$ python3 -q
>>> import numpy as np
>>> import numpy.linalg as la
>>> np.set_printoptions(precision=1, suppress=True, linewidth=120)
>>> data = np.load("arr.npy")
>>> data
array([[ 1.5, -1.8,  0.5],
       [ 1.5, -2.1,  0.3],
       [-1. ,  0.1, -0.8],
       [ 1.3, -2. ,  0.1],
       [ 0.3,  0.5,  0.5],
       [ 2.3, -3. ,  0.6],
       [-3.3,  4. , -0.9],
       [-1.5,  2.1, -0.3],
       [-0.5,  1.1,  0.1]])
>>> ang = np.radians(30)
>>> Rm = np.eye(3)
>>> Rm[0, 0] = Rm[1, 1] = np.cos(ang)
>>> Rm[0, 1], Rm[1, 0] = -np.sin(ang), np.sin(ang)
>>> Rm
array([[ 0.9, -0.5,  0. ],
       [ 0.5,  0.9,  0. ],
       [ 0. ,  0. ,  1. ]])
>>> A2 = data @ Rm.T
>>> np.allclose(data @ data.T, A2 @ A2.T)
True
>>> np.allclose(la.norm(data, axis=1), la.norm(A2, axis=1))
True
>>> np.round(la.svd(data, compute_uv=False), 1) + 0, np.round(la.svd(A2, compute_uv=False), 1) + 0
(array([8.3, 1.4, 0. ]), array([8.3, 1.4, 0. ]))
>>> U, sv, Vt = la.svd(data)
>>> V = Vt[:(sv > 1e-8).sum()]
>>> rng = np.random.default_rng(128)
>>> x0 = data[8] + 5 * data[1] + rng.integers(2) * np.eye(3)[1]
>>> x0
array([ 7.2, -8.3,  1.9])
>>> V.T @ V
array([[ 0.6, -0.2,  0.4],
       [-0.2,  0.9,  0.2],
       [ 0.4,  0.2,  0.5]])
>>> A2 = data / la.norm(data, axis=1, keepdims=True)
>>> C2 = A2 @ A2.T
>>> C2[6]
array([-1. , -1. ,  0.6, -1. ,  0.1, -1. ,  1. ,  1. ,  0.9])
>>> la.norm(A2, axis=1)
array([1., 1., 1., 1., 1., 1., 1., 1., 1.])
>>> np.round(np.degrees(np.arccos(np.clip(C2[6, 5], -1, 1))), 1)
np.float64(178.1)
>>> C2 = data.T @ data
>>> np.round(np.trace(C2), 1), round((data ** 2).sum(), 1)
(np.float64(71.1), np.float64(71.1))
>>> np.round(la.svd(data, compute_uv=False) ** 2, 1) + 0
array([69.3,  1.9,  0. ])
>>> la.matrix_rank(C2)
np.int64(2)
>>> m1 = np.array([[0, 0, 0, 0, 0, 0, 0, 1],
...     [0, 0, 1, 0, 0, 0, 0, 1],
...     [0, 1, 0, 1, 0, 1, 0, 0],
...     [0, 0, 1, 0, 0, 0, 0, 0],
...     [0, 0, 0, 0, 0, 0, 0, 0],
...     [0, 0, 1, 0, 0, 0, 1, 1],
...     [0, 0, 0, 0, 0, 1, 0, 1],
...     [1, 1, 0, 0, 0, 1, 1, 0]])
>>> np.allclose(m1 @ m1.T, m1.T @ m1)
True
>>> round(la.det(m1), 1)
np.float64(0.0)
>>> np.round(np.sort(np.abs(la.eigvals(m1))), 1) + 0
array([0. , 0. , 0.5, 0.7, 1.2, 1.4, 2.2, 2.6])
>>> evals, V = la.eigh(m1)
>>> np.round(V @ np.diag(evals) @ V.T, 1) + 0
array([[0., 0., 0., 0., 0., 0., 0., 1.],
       [0., 0., 1., 0., 0., 0., 0., 1.],
       [0., 1., 0., 1., 0., 1., 0., 0.],
       [0., 0., 1., 0., 0., 0., 0., 0.],
       [0., 0., 0., 0., 0., 0., 0., 0.],
       [0., 0., 1., 0., 0., 0., 1., 1.],
       [0., 0., 0., 0., 0., 1., 0., 1.],
       [1., 1., 0., 0., 0., 1., 1., 0.]])
>>> np.round(evals.sum(), 1), np.trace(m1)
(np.float64(-0.0), np.int64(0))
>>> np.round(la.svd(m1, compute_uv=False), 1) + 0
array([2.6, 2.2, 1.4, 1.2, 0.7, 0.5, 0. , 0. ])
>>> m1 - m1[0]
array([[ 0,  0,  0,  0,  0,  0,  0,  0],
       [ 0,  0,  1,  0,  0,  0,  0,  0],
       [ 0,  1,  0,  1,  0,  1,  0, -1],
       [ 0,  0,  1,  0,  0,  0,  0, -1],
       [ 0,  0,  0,  0,  0,  0,  0, -1],
       [ 0,  0,  1,  0,  0,  0,  1,  0],
       [ 0,  0,  0,  0,  0,  1,  0,  0],
       [ 1,  1,  0,  0,  0,  1,  1, -1]])
>>> K, _ = la.qr(np.array([[-2.2, 0.5, 0.0, -0.5],
...     [-0.4, 0.6, -0.1, 0.3],
...     [0.4, 0.0, -0.5, 0.5],
...     [-0.4, 0.3, -2.1, -0.5]]))
>>> K
array([[-1. ,  0.2,  0.1, -0.2],
       [-0.2, -0.9,  0.4,  0.1],
       [ 0.2, -0.2, -0.2, -0.9],
       [-0.2, -0.3, -0.9,  0.2]])
>>> la.norm(K, axis=0)
array([1., 1., 1., 1.])
>>> np.round(K @ K.T, 1) + 0
array([[1., 0., 0., 0.],
       [0., 1., 0., 0.],
       [0., 0., 1., 0.],
       [0., 0., 0., 1.]])
>>> C2 = K.T @ K
>>> C2.round(1) + 0
array([[1., 0., 0., 0.],
       [0., 1., 0., 0.],
       [0., 0., 1., 0.],
       [0., 0., 0., 1.]])
>>> np.allclose(C2, C2.T)
True
>>> la.svd(K, compute_uv=False) ** 2
array([1., 1., 1., 1.])
>>> np.trace(C2), round((K ** 2).sum(), 1)
(np.float64(4.0), np.float64(4.0))
>>> np.diag(C2)
array([1., 1., 1., 1.])
>>> la.eigvalsh(C2)[::-1]
array([1., 1., 1., 1.])
>>> (K @ K.T).shape
(4, 4)
>>> labels = rng.permutation(4)
>>> labels
array([0, 2, 1, 3])
>>> A2 = K[labels][:, labels]
>>> round(np.trace(A2), 1)
np.float64(-1.8)
>>> np.sort(np.abs(la.eigvals(A2)))
array([1., 1., 1., 1.])
>>> x0 = np.array([0, 2, 3, 1])
>>> [p for p in range(1, 25) if np.allclose(la.matrix_power(K, p), np.eye(4))]
[]
>>> np.round(la.norm(x0), 1), round(la.norm(K @ x0), 1)
(np.float64(3.7), np.float64(3.7))
>>> F = np.loadtxt("a.csv", delimiter=",")
>>> F
array([[ 52., -28.,  35.,   0.,  63., -35.,   0.,  56., -35., -49.],
       [-28.,  19., -20.,   0., -36.,  20.,   0., -32.,  20.,  28.],
       [ 35., -20.,  28.,   0.,  45., -25.,   0.,  40., -25., -35.],
       [  0.,   0.,   0.,   3.,   0.,   0.,   0.,   0.,   0.,   0.],
       [ 63., -36.,  45.,   0.,  84., -45.,   0.,  72., -45., -63.],
       [-35.,  20., -25.,   0., -45.,  28.,   0., -40.,  25.,  35.],
       [  0.,   0.,   0.,   0.,   0.,   0.,   3.,   0.,   0.,   0.],
       [ 56., -32.,  40.,   0.,  72., -40.,   0.,  67., -40., -56.],
       [-35.,  20., -25.,   0., -45.,  25.,   0., -40.,  28.,  35.],
       [-49.,  28., -35.,   0., -63.,  35.,   0., -56.,  35.,  52.]])
>>> # symmetric, so the eigenvalues are real
>>> A2 = K + rng.integers(-2, 3, (4, 1)) @ rng.integers(-2, 3, (1, 4))
>>> A2
array([[-1. , -3.8, -1.9, -0.2],
       [-0.2, -0.9,  0.4,  0.1],
       [ 0.2,  3.8,  1.8, -0.9],
       [-0.2, -0.3, -0.9,  0.2]])
>>> la.matrix_rank(A2 - K, tol=1e-8)
np.int64(1)
>>> feats = np.array([[-2.7, 0.0, -2.0, -1.0, -1.0, -3.0, 2.0],
...     [-3.0, 3.3, 2.0, 1.0, -3.0, -2.0, 3.0],
...     [-1.0, -3.0, -1.7, -3.0, -2.0, 0.0, -3.0],
...     [-2.0, 3.0, -3.0, -1.7, 0.0, -2.0, 1.0],
...     [0.0, 2.0, 1.0, -3.0, -2.7, 0.0, 2.0],
...     [-1.0, 3.0, -3.0, 1.0, 1.0, -0.7, 1.0],
...     [-3.0, 0.0, -2.0, -1.0, -1.0, -3.0, 2.3]])
>>> C2 = feats.T @ feats
>>> np.allclose(C2, C2.T)
True
>>> la.matrix_rank(C2)
np.int64(7)
>>> (feats @ feats.T).shape
(7, 7)
>>> np.round(la.eigvalsh(C2)[::-1], 1) + 0
array([109.9,  48.8,  34.3,  15.9,   5.3,   0.8,   0. ])
>>> np.round(la.svd(feats, compute_uv=False) ** 2, 1) + 0
array([109.9,  48.8,  34.3,  15.9,   5.3,   0.8,   0. ])
>>> f = np.array([2, 0, 1])
>>> M = np.outer(rng.normal(size=35), f) + 0.1 * rng.normal(size=(35, 3))
>>> M.round(1) + 0
array([[ 1.6,  0.1,  0.8],
       [ 2.4, -0.2,  1.2],
       [-0.5,  0.1, -0.1],
       [ 1.5,  0. ,  0.6],
       [ 2.6,  0. ,  1.3],
       [ 3.5,  0.1,  1.7],
       [ 0.5,  0.1,  0.2],
       [-1.4, -0.3, -0.9],
       [-2.9,  0.1, -1.7],
       [-0.2, -0.2,  0. ],
       [-2.6, -0.1, -1.1],
       [ 2. , -0.1,  0.9],
       [-2.4,  0.2, -1. ],
       [-0.7, -0.1, -0.5],
       [-1.2,  0. , -0.5],
       [ 2.9,  0. ,  1.4],
       [ 0.7,  0.1,  0.4],
       [ 1.4, -0.1,  0.6],
       [ 1. ,  0. ,  0.6],
       [-2. ,  0.1, -1.1],
       [-2.2, -0.1, -1.2],
       [ 4.1, -0.1,  2.1],
       [ 0.1,  0.1, -0.1],
       [ 0.2, -0.2, -0.1],
       [-2.5,  0. , -1.3],
       [ 0.3,  0.2,  0.2],
       [ 0.3,  0. ,  0.1],
       [-0.2, -0.1, -0.2],
       [-0.3,  0.2, -0.2],
       [ 0.5,  0. ,  0.4],
       [ 0.3, -0.1,  0. ],
       [ 1. ,  0. ,  0.5],
       [-1.9,  0.1, -0.9],
       [-2.8,  0.1, -1.4],
       [ 0.1,  0. ,  0.1]])
>>> x0 = np.array([9, 3, 3, 1])
>>> K @ np.ones(4)
array([-0.9, -0.6, -1.2, -1.2])
>>> np.einsum("ij,j->i", K, x0)
array([-8.1, -3. , -0.6, -5.1])
>>> (K * x0).sum(axis=1)
array([-8.1, -3. , -0.6, -5.1])
>>> la.norm(K @ x0) <= la.norm(K, 2) * la.norm(x0) + 1e-9
np.True_
>>> W1 = np.array([[-3, 3, 2, -3, 3, -2], [2, 2, 1, -3, 2, 2], [3, -1, -1, 3, -1, -3]])
>>> c = np.array([3, 3, 3, 3, 3, 3])
>>> hid = np.maximum(M @ W1 + c, 0)
>>> la.matrix_rank(hid)
np.int64(5)
>>> basis = np.array([[2, 2], [3, 3], [4, 5], [0, 0], [4, 1], [1, 1]])
>>> (hid @ basis).round(6).argmax(axis=1)
array([0, 0, 0, 0, 0, 0, 0, 1, 0, 0, 0, 0, 0, 0, 1, 0, 0, 0, 0, 1, 0, 0, 0, 0, 0, 0, 0, 0, 0, 0, 0, 0, 1, 0, 0])
>>> W1 @ basis
array([[21, 14],
       [24, 19],
       [-8, -6]])
>>> D = la.norm(M[:, None] - M[None], axis=-1)
>>> la.matrix_rank(D ** 2)
np.int64(5)
>>> la.norm(M - M.mean(axis=0), axis=1)
array([1.7, 2.6, 0.6, 1.5, 2.9, 3.8, 0.5, 1.7, 3.5, 0.4, 3. , 2.1, 2.7, 0.9, 1.4, 3.1, 0.8, 1.4, 1. , 2.4, 2.6, 4.5,
       0.2, 0.2, 2.9, 0.3, 0.2, 0.4, 0.5, 0.6, 0.2, 1.1, 2.2, 3.2, 0.1])
>>> D.shape
(35, 35)
>>> D[33].round(6).argsort(kind="stable")[:4]
array([33,  8, 24, 10])
>>> (D + 1e9 * np.eye(35)).round(6).argmin(axis=1)
array([ 3,  4, 28, 17, 15, 15, 26, 14, 33, 27, 24,  0, 24, 27,  7,  4, 29,  3, 31, 32, 24,  5, 34, 30, 10, 26, 25,  9,
        2, 16, 26, 18, 19,  8, 26])
>>> np.unravel_index(D.round(6).argmax(), D.shape)
(np.int64(8), np.int64(21))
>>> evals, V = la.eigh(F)
>>> np.abs(V[:, -1]).round(6).argmax()
np.int64(4)
>>> np.round(la.eigvalsh(F + -3 * np.eye(10)), 1) + 0
array([  0.,   0.,   0.,   0.,   0.,   0.,   0.,   0.,   0., 334.])
>>> (evals > 1e-8).sum(), (evals < -1e-8).sum()
(np.int64(10), np.int64(0))
>>> np.round(V.T @ F @ V, 1) + 0
array([[  3.,   0.,   0.,   0.,   0.,   0.,   0.,   0.,   0.,   0.],
       [  0.,   3.,   0.,   0.,   0.,   0.,   0.,   0.,   0.,   0.],
       [  0.,   0.,   3.,   0.,   0.,   0.,   0.,   0.,   0.,   0.],
       [  0.,   0.,   0.,   3.,   0.,   0.,   0.,   0.,   0.,   0.],
       [  0.,   0.,   0.,   0.,   3.,   0.,   0.,   0.,   0.,   0.],
       [  0.,   0.,   0.,   0.,   0.,   3.,   0.,   0.,   0.,   0.],
       [  0.,   0.,   0.,   0.,   0.,   0.,   3.,   0.,   0.,   0.],
       [  0.,   0.,   0.,   0.,   0.,   0.,   0.,   3.,   0.,   0.],
       [  0.,   0.,   0.,   0.,   0.,   0.,   0.,   0.,   3.,   0.],
       [  0.,   0.,   0.,   0.,   0.,   0.,   0.,   0.,   0., 337.]])
>>> la.eigvalsh(F @ F)
array([     9.,      9.,      9.,      9.,      9.,      9.,      9.,      9.,      9., 113569.])
>>> np.unique(evals.round(6) + 0, return_counts=True)[1]
array([9, 1])
>>> labels = M[:, 2] > np.median(M[:, 2])
>>> f = M[labels].mean(axis=0) - M[~labels].mean(axis=0)
>>> ((M - M.mean(axis=0)) @ f > 0).astype(int)
array([1, 1, 0, 1, 1, 1, 1, 0, 0, 0, 0, 1, 0, 0, 0, 1, 1, 1, 1, 0, 0, 1, 0, 1, 0, 1, 1, 0, 0, 1, 1, 1, 0, 0, 1])
>>> np.argsort(-np.abs(f).round(6), kind="stable")
array([0, 2, 1])
>>> J = np.load("w.npy")
>>> J
array([[ 0.7,  0.4, -0.2],
       [ 0.4,  0.2, -0.1],
       [-0.2, -0.1,  0.1]])
>>> A2 = np.array([[-3, -4, 3], [-2, -1, 5]])
>>> basis = np.kron(A2, J)
>>> basis
array([[-2.2, -1.2,  0.6, -2.9, -1.5,  0.9,  2.2,  1.2, -0.6],
       [-1.2, -0.6,  0.3, -1.5, -0.8,  0.5,  1.2,  0.6, -0.3],
       [ 0.6,  0.3, -0.2,  0.9,  0.5, -0.3, -0.6, -0.3,  0.2],
       [-1.5, -0.8,  0.4, -0.7, -0.4,  0.2,  3.7,  1.9, -1.1],
       [-0.8, -0.4,  0.2, -0.4, -0.2,  0.1,  1.9,  1. , -0.6],
       [ 0.4,  0.2, -0.1,  0.2,  0.1, -0.1, -1.1, -0.6,  0.3]])
>>> np.round(la.det(J.T), 1)
np.float64(-0.0)
>>> np.kron(np.eye(2, dtype=int), J)
array([[ 0.7,  0.4, -0.2,  0. ,  0. , -0. ],
       [ 0.4,  0.2, -0.1,  0. ,  0. , -0. ],
       [-0.2, -0.1,  0.1, -0. , -0. ,  0. ],
       [ 0. ,  0. , -0. ,  0.7,  0.4, -0.2],
       [ 0. ,  0. , -0. ,  0.4,  0.2, -0.1],
       [-0. , -0. ,  0. , -0.2, -0.1,  0.1]])
>>> rk = la.matrix_rank(m1)
>>> rk
np.int64(6)
>>> N = la.svd(m1)[2][rk:].T
>>> [int(la.matrix_rank(m1[:, :j + 1])) for j in range(8)]
[1, 2, 3, 3, 3, 4, 5, 6]
>>> [int(la.matrix_rank(np.delete(m1, i, axis=0))) for i in range(8)]
[6, 6, 5, 6, 6, 5, 5, 5]
>>> np.round(m1 @ N, 1) + 0
array([[0., 0.],
       [0., 0.],
       [0., 0.],
       [0., 0.],
       [0., 0.],
       [0., 0.],
       [0., 0.],
       [0., 0.]])
>>> np.allclose(m1 @ N, 0)
True
>>> [int(la.matrix_rank(m1[:i])) for i in range(1, len(m1) + 1)]
[1, 2, 3, 3, 3, 4, 5, 6]
>>> X = np.array([[-3, 4, -6, -6, 2],
...     [0, 1, -4, -3, 5],
...     [0, 0, -5, 5, 4],
...     [0, 0, 0, 7, 8],
...     [0, 0, 0, 0, 3]])
>>> X
array([[-3,  4, -6, -6,  2],
       [ 0,  1, -4, -3,  5],
       [ 0,  0, -5,  5,  4],
       [ 0,  0,  0,  7,  8],
       [ 0,  0,  0,  0,  3]])
>>> A2 = la.inv(X)
>>> (np.abs(A2) > 1e-9).astype(int)
array([[1, 1, 1, 1, 1],
       [0, 1, 1, 1, 1],
       [0, 0, 1, 1, 1],
       [0, 0, 0, 1, 1],
       [0, 0, 0, 0, 1]])
>>> np.round(X @ A2, 1) + 0
array([[1., 0., 0., 0., 0.],
       [0., 1., 0., 0., 0.],
       [0., 0., 1., 0., 0.],
       [0., 0., 0., 1., 0.],
       [0., 0., 0., 0., 1.]])
>>> round(float(la.slogdet(X)[0]), 1)
1.0
>>> round(la.det(X) * la.det(A2), 1)
np.float64(1.0)
>>> q = X.astype(float).copy()
>>> for j in range(5):
...     q[:, j] -= q[:, :j] @ (q[:, :j].T @ q[:, j])
...     q[:, j] /= la.norm(q[:, j])
... 
>>> q.T @ q
array([[1., 0., 0., 0., 0.],
       [0., 1., 0., 0., 0.],
       [0., 0., 1., 0., 0.],
       [0., 0., 0., 1., 0.],
       [0., 0., 0., 0., 1.]])
>>> la.matrix_rank(X - X[0, 0] * np.eye(5))
np.int64(4)
